$ python -q
>>> import numpy as np
>>> import numpy.linalg as la
>>> np.set_printoptions(precision=3, suppress=True, linewidth=120, legacy="1.25")
>>> tidy = lambda a: np.round(a, 3) + 0
>>> mat = np.array([[0, 1, 0], [0, 0, 1], [1, 0, 0]])
>>> # columns are unit length and at right angles
>>> Y = np.array([[-1, -2], [-2, -2], [-1, -2]])
>>> print(np.einsum("ij->j", mat))
[1 1 1]
>>> rng = np.random.default_rng(5138)
>>> idx = rng.permutation(3)
>>> print(idx)
[0 1 2]
>>> Y = mat[idx][:, idx]
>>> print(tidy(np.sort(np.abs(la.eigvals(Y)))))
[1. 1. 1.]
>>> print(np.diag(Y))
[0 0 0]
>>> print(mat @ mat.T)
[[1 0 0]
 [0 1 0]
 [0 0 1]]
>>> print(tidy(la.svd(mat, compute_uv=False)))
[1. 1. 1.]
>>> print(mat.T @ mat)
[[1 0 0]
 [0 1 0]
 [0 0 1]]
>>> r0, v = mat[2], mat[1]
>>> print(r0 @ v)
0
>>> pr = (r0 @ v) / (r0 @ r0) * r0
>>> print(la.matrix_rank(np.outer(r0, v)))
1
>>> print(v - pr)
[0. 0. 1.]
>>> print(pr)
[0. 0. 0.]
>>> print(tidy(la.norm(r0 + v) ** 2 + la.norm(r0 - v) ** 2))
4.0
>>> x = np.array([2, 0, 1])
>>> target = mat @ x
>>> print(target)
[0 1 2]
>>> print(tidy(la.solve(mat, mat[:, 2])))
[0. 0. 1.]
>>> data = np.load("sample11.npy")
>>> print(data)
[[ 1 -1  1 -1 -1  1 -1  1]
 [ 1 -1 -1  1  1 -1 -1  1]
 [ 1  1 -1 -1  1  1 -1 -1]]
>>> Y = data[0, 0] * data[1:] - np.outer(data[1:, 0], data[0])
>>> print(Y)
[[ 0  0 -2  2  2 -2  0  0]
 [ 0  2 -2  0  2  0  0 -2]]
>>> print(data[:, 0] / data[0, 0])
[1. 1. 1.]
>>> print(la.matrix_rank(Y), la.matrix_rank(data))
2 3
